>>> import numpy as np
>>> np.set_printoptions(precision=1, suppress=True, linewidth=200, legacy="1.25")
>>> J = np.array([[1.3, 0.0, 1.0, 0.0, 1.0, 0.0],
...     [0.0, 0.3, 2.0, 0.0, 2.0, 1.0],
...     [1.0, 0.0, 0.3, 0.0, 2.0, 0.0],
...     [0.0, 1.0, 1.0, 0.3, 2.0, 0.0],
...     [1.0, 2.0, 2.0, 1.0, 0.3, 0.0],
...     [1.0, 0.0, 1.0, 0.0, 1.0, 0.3]])
>>> rng = np.random.default_rng(590)
>>> lab = rng.permutation(6)
>>> out = J[:, lab] * rng.choice([-1, 1], 6)
>>> print(out)
[[ 1.   0.   0.  -1.  -0.  -1.3]
 [ 2.   0.3  0.  -2.  -1.  -0. ]
 [ 0.3  0.   0.  -2.  -0.  -1. ]
 [ 1.   1.   0.3 -2.  -0.  -0. ]
 [ 2.   2.   1.  -0.3 -0.  -1. ]
 [ 1.   0.   0.  -1.  -0.3 -1. ]]
>>> left, _, Vt = np.linalg.svd(J.T @ out)
>>> print(lab)
[2 1 3 4 5 0]
>>> print(np.round(np.linalg.lstsq(J, out)[0], 1) + 0)
[[ 0.  0.  0.  0.  0. -1.]
 [ 0.  1.  0.  0.  0.  0.]
 [ 1.  0.  0.  0.  0.  0.]
 [ 0.  0.  1.  0.  0.  0.]
 [ 0.  0.  0. -1.  0.  0.]
 [ 0.  0.  0.  0. -1.  0.]]
>>> lab = rng.integers(0, 3, 4)
>>> mat = (lab[:, None] == lab) * 3 + np.eye(4)
>>> print(mat)
[[4. 0. 0. 0.]
 [0. 4. 0. 0.]
 [0. 0. 4. 3.]
 [0. 0. 3. 4.]]
>>> r0, r1 = mat[2], mat[3]
>>> print(r0 @ r1)
24.0
>>> p = (r0 @ r1) / (r0 @ r0) * r0
>>> print(round(float((r1 - p) @ r0), 1))
0.0
>>> print(r1 - p)
[ 0.   0.  -0.8  1.1]
>>> print(np.linalg.matrix_rank(np.outer(r0, r1)))
1
>>> print(np.outer(r0, r1))
[[ 0.  0.  0.  0.]
 [ 0.  0.  0.  0.]
 [ 0.  0. 12. 16.]
 [ 0.  0.  9. 12.]]
>>> w, evecs = np.linalg.eig(mat)
>>> print(w)
[7. 1. 4. 4.]
>>> print(np.sort(np.linalg.eigvals(mat.T)))
[1. 4. 4. 7.]
>>> print(np.round(mat @ evecs[:, 0] - w[0] * evecs[:, 0], 1) + 0)
[0. 0. 0. 0.]
>>> print(round(float(np.prod(w)), 1))
112.0
>>> w, evecs = np.linalg.eigh(mat)
>>> print(evecs @ np.diag(w) @ evecs.T)
[[4. 0. 0. 0.]
 [0. 4. 0. 0.]
 [0. 0. 4. 3.]
 [0. 0. 3. 4.]]
>>> print(np.unique(w.round(6) + 0, return_counts=True)[1])
[1 2 1]
>>> print(np.linalg.svd(mat, compute_uv=False))
[7. 4. 4. 1.]
>>> print(np.linalg.eigvalsh(mat @ mat))
[ 1. 16. 16. 49.]
>>> out = np.array([[3, 3], [0, 2]])
>>> C = np.kron(out, mat)
>>> print(C)
[[12.  0.  0.  0. 12.  0.  0.  0.]
 [ 0. 12.  0.  0.  0. 12.  0.  0.]
 [ 0.  0. 12.  9.  0.  0. 12.  9.]
 [ 0.  0.  9. 12.  0.  0.  9. 12.]
 [ 0.  0.  0.  0.  8.  0.  0.  0.]
 [ 0.  0.  0.  0.  0.  8.  0.  0.]
 [ 0.  0.  0.  0.  0.  0.  8.  6.]
 [ 0.  0.  0.  0.  0.  0.  6.  8.]]
>>> E = np.loadtxt("test6.csv", delimiter=",")
>>> print(E)
[[-0.3  1.   1.7  0.9 -0.6  2.4 -0.7]
 [ 2.1 -1.5 -0.9 -0.4  0.9 -3.9  0.2]
 [ 1.6 -0.4 -1.9  1.4 -0.5 -1.2 -0.5]
 [ 0.6  0.8  0.  -0.9  1.  -0.9  0.2]
 [-0.9  0.6 -2.5  0.5 -0.4  1.5 -0.6]]
>>> cov = E.T @ E
>>> print(np.round(np.trace(cov), 1), round((E ** 2).sum(), 1))
59.4 59.4
>>> print(np.linalg.matrix_rank(cov))
5
>>> F = np.array([[0, 1, 0, 1, 0],
...     [1, 0, 0, 1, 1],
...     [0, 0, 0, 1, 0],
...     [1, 1, 1, 0, 1],
...     [0, 1, 0, 1, 0]])
>>> w, evecs = np.linalg.eigh(F)
>>> x0 = np.array([1, 2, 1, 2, 3])
>>> print(evecs * np.maximum(w, 0) @ evecs.T)
[[0.5 0.6 0.2 0.6 0.5]
 [0.6 0.8 0.2 0.8 0.6]
 [0.2 0.2 0.4 0.4 0.2]
 [0.6 0.8 0.4 0.9 0.6]
 [0.5 0.6 0.2 0.6 0.5]]
>>> print((np.sign(evecs[:, -1].round(6)) == np.sign(evecs[0, -1].round(6))).astype(int))
[1 1 1 1 1]
>>> print(np.abs(F).sum(axis=1).max(), np.round(np.abs(w).max(), 1))
4 2.7
